>>> import numpy as np
>>> np.set_printoptions(precision=1, suppress=True, linewidth=200)
>>> feats = np.load("layer16.npy")
>>> feats
array([[-2,  1,  0,  0,  0,  0],
       [-2,  2,  0,  0,  0,  0],
       [ 0, -1,  0,  0,  0,  0],
       [ 0,  0, -2,  1,  0,  0],
       [ 0,  0, -2,  2,  0,  0],
       [ 0,  0,  0, -1,  0,  0],
       [ 0,  0,  0,  0, -2,  1],
       [ 0,  0,  0,  0, -2,  2],
       [ 0,  0,  0,  0,  0, -1]])
>>> P = feats @ np.linalg.solve(feats.T @ feats, feats.T)
>>> round(float(np.trace(P)), 1)
6.0
>>> np.round(np.linalg.eigvalsh(P), 1) + 0
array([0., 0., 0., 1., 1., 1., 1., 1., 1.])
>>> np.round(np.linalg.norm(feats, "nuc"), 1)
np.float64(13.7)
>>> np.round(np.linalg.norm(feats[3] - feats[5]), 1)
np.float64(2.8)
>>> np.linalg.norm(feats, axis=1).argmax()
np.int64(1)
>>> round(np.linalg.norm(feats) ** 2 / np.linalg.norm(feats, 2) ** 2, 1)
np.float64(3.2)
>>> feats.shape
(9, 6)
>>> feats - feats[0]
array([[ 0,  0,  0,  0,  0,  0],
       [ 0,  1,  0,  0,  0,  0],
       [ 2, -2,  0,  0,  0,  0],
       [ 2, -1, -2,  1,  0,  0],
       [ 2, -1, -2,  2,  0,  0],
       [ 2, -1,  0, -1,  0,  0],
       [ 2, -1,  0,  0, -2,  1],
       [ 2, -1,  0,  0, -2,  2],
       [ 2, -1,  0,  0,  0, -1]])
>>> np.unravel_index(np.abs(feats).argmax(), feats.shape)
(np.int64(0), np.int64(0))
>>> feats.mean(axis=0)
array([-0.4,  0.2, -0.4,  0.2, -0.4,  0.2])
>>> other = np.c_[feats[:, :4] @ np.array([[1, -2, -1, 0], [1, -1, -2, -3], [-1, 0, -2, 0], [-2, -3, -2, -3]]), np.array([-3, 3, 1, 2, 3, 1, -3, -1, 2])]
>>> other
array([[-1,  3,  0, -3, -3],
       [ 0,  2, -2, -6,  3],
       [-1,  1,  2,  3,  1],
       [ 0, -3,  2, -3,  2],
       [-2, -6,  0, -6,  3],
       [ 2,  3,  2,  3,  1],
       [ 0,  0,  0,  0, -3],
       [ 0,  0,  0,  0, -1],
       [ 0,  0,  0,  0,  2]])
>>> np.round(np.linalg.norm(other - feats @ np.linalg.lstsq(feats, other)[0], axis=0), 1) + 0
array([0. , 0. , 0. , 0. , 4.8])
>>> np.round(np.linalg.lstsq(feats, other[:, 0])[0], 1) + 0
array([ 1.,  1., -1., -2.,  0.,  0.])
>>> other = np.array([[3, -4, 2, 5, 0, 3, 3, -3],
...     [-5, -3, 2, 1, 4, -1, 1, 4],
...     [-1, -1, -5, -5, 5, -1, -4, 3],
...     [1, -3, -5, -2, -4, -1, 4, -2],
...     [2, 0, -2, -3, 4, 0, 3, -5],
...     [4, 1, 1, 1, 5, 0, 1, 0],
...     [1, 5, -5, 3, -1, 1, -1, -1],
...     [-4, 1, 2, -5, 0, -3, -3, -4]])
>>> C = np.array([[0]])
>>> m1 = np.block([[other, np.array([[-3], [4], [2], [0], [0], [-2], [-5], [1]])], [np.zeros((1, 8)), C]])
>>> m1
array([[ 3., -4.,  2.,  5.,  0.,  3.,  3., -3., -3.],
       [-5., -3.,  2.,  1.,  4., -1.,  1.,  4.,  4.],
       [-1., -1., -5., -5.,  5., -1., -4.,  3.,  2.],
       [ 1., -3., -5., -2., -4., -1.,  4., -2.,  0.],
       [ 2.,  0., -2., -3.,  4.,  0.,  3., -5.,  0.],
       [ 4.,  1.,  1.,  1.,  5.,  0.,  1.,  0., -2.],
       [ 1.,  5., -5.,  3., -1.,  1., -1., -1., -5.],
       [-4.,  1.,  2., -5.,  0., -3., -3., -4.,  1.],
       [ 0.,  0.,  0.,  0.,  0.,  0.,  0.,  0.,  0.]])
>>> rng = np.random.default_rng(8)
>>> other = m1 + rng.integers(-2, 3, (9, 8)) @ rng.integers(-2, 3, (8, 9))
>>> other
array([[ -5.,   1.,   3.,   5.,   5.,   5.,   9.,  -5.,  -3.],
       [  4.,  -8.,  10.,   0.,   6.,   9.,  -3.,  -4.,  -5.],
       [ -6.,   0.,  -4.,  -3.,  -2., -18.,   9.,  12.,   6.],
       [ -3.,  -1.,  -9.,  -7., -12., -14.,  14.,  14.,  -2.],
       [ -4.,   3.,  -8.,  -7.,   0.,  -3.,   4.,   3.,   6.],
       [  9.,  -4.,   6.,   1.,   6., -11.,   6.,   1.,  -4.],
       [  2.,  10.,  -2.,   5.,  -2.,  -6.,   6.,  -2., -11.],
       [ -2.,  -2.,   3.,  -7.,   1.,  11., -11., -10.,  -5.],
       [  0.,   3.,  -1.,   4., -10., -14.,   3.,   3.,  12.]])
>>> np.abs(other - m1).sum(axis=1)
array([29., 56., 59., 64., 41., 35., 33., 43., 50.])
>>> np.round(np.linalg.svd(other - m1, compute_uv=False), 1) + 0
array([47.7, 21.3, 16.9, 14.7,  8.1,  5.6,  3.1,  1.8,  0. ])
>>> other - m1
array([[ -8.,   5.,   1.,   0.,   5.,   2.,   6.,  -2.,   0.],
       [  9.,  -5.,   8.,  -1.,   2.,  10.,  -4.,  -8.,  -9.],
       [ -5.,   1.,   1.,   2.,  -7., -17.,  13.,   9.,   4.],
       [ -4.,   2.,  -4.,  -5.,  -8., -13.,  10.,  16.,  -2.],
       [ -6.,   3.,  -6.,  -4.,  -4.,  -3.,   1.,   8.,   6.],
       [  5.,  -5.,   5.,   0.,   1., -11.,   5.,   1.,  -2.],
       [  1.,   5.,   3.,   2.,  -1.,  -7.,   7.,  -1.,  -6.],
       [  2.,  -3.,   1.,  -2.,   1.,  14.,  -8.,  -6.,  -6.],
       [  0.,   3.,  -1.,   4., -10., -14.,   3.,   3.,  12.]])
>>> E = np.load("a.npy")
>>> E
array([[ 0.5,  1.1, -0.8, -1.1, -0.4,  1.7,  0. ,  1.4],
       [ 1.9, -0.4,  0.9, -2. , -1.2,  0.5,  0.5, -0.6],
       [-0.2,  1.1,  0.5,  0.9, -0.3,  0. , -0.7, -1.7],
       [-0.3, -1.3, -0.1,  0.4, -0.9, -0.9,  0. , -0.4],
       [ 0. , -0.6,  1.3,  0.2,  0.6, -2.3, -0.6, -0.4],
       [-1.4,  0.4,  0.1,  0.6,  0.1, -0.7, -1. , -1.1],
       [-3. , -6. ,  6.5,  2. ,  2.5, -0.5,  0.5, -2.5],
       [-0.5,  0.8, -1.7,  2.8, -0.8,  0.5, -0.9,  0.6],
       [ 0. , -1. ,  0.7,  0. , -0.9,  0.2, -0.9,  0.6],
       [ 1.4,  0.2,  0. , -0.7,  1. , -1.4,  0.5, -1. ],
       [-0.3,  0.6,  1.1, -0.3,  0. , -1.4,  0.2, -2.5],
       [-1.1, -0.4,  2.7, -0.5,  1.2, -0.8,  0.4,  0.9],
       [ 1.6,  0.9,  0.9,  0.3, -0.2, -0.6, -0.4, -0.5],
       [-0.4, -1.7,  0.7, -1.4,  0.6,  1.8, -0.2, -0.7],
       [-1.5, -1.5, -0.7, -0.1,  0.8,  0. ,  0.6,  1.4],
       [-1.3,  1.2, -0.9,  0.8,  1.3, -1.7, -0.1,  0. ],
       [-1.5,  1.2, -0.1,  0.2,  0.6, -0.1, -1.1,  0.7],
       [ 0.6, -0.3, -0.5,  1.1,  0.9, -0.8,  0.7, -0.9],
       [-0.8, -0.7,  0.3, -0.6, -1.3,  2. , -0.9,  0.5],
       [-1. , -0.2,  0. , -0.1,  0.8,  1.7,  0.5, -0.3],
       [-0.1,  1.1,  1.4,  0.2, -0.9, -0.3, -0.7,  0. ],
       [-0.1,  1.7,  0.2,  1. , -0.2, -0.3,  0. ,  0.3],
       [-0.6,  0.9, -0.5, -0.5,  1.5,  2. ,  2.4, -0.8],
       [ 2.3, -0.1,  1.3,  2.6,  1.1, -0.8,  0.5, -0.1],
       [ 1.6, -1.1, -1. ,  0.4, -0.9,  0.7, -1.9, -0.5],
       [-1.7, -1.7,  0.3,  1.6, -0.9,  0.1, -0.2,  0.7],
       [-0.1, -1.2, -0.6,  1.4, -0.5, -0.6, -3.2,  0.8]])
>>> D = np.linalg.norm(E[:, None] - E[None], axis=-1)
>>> D.mean(axis=1).argmax()
np.int64(6)
>>> np.linalg.matrix_rank(D ** 2)
np.int64(10)
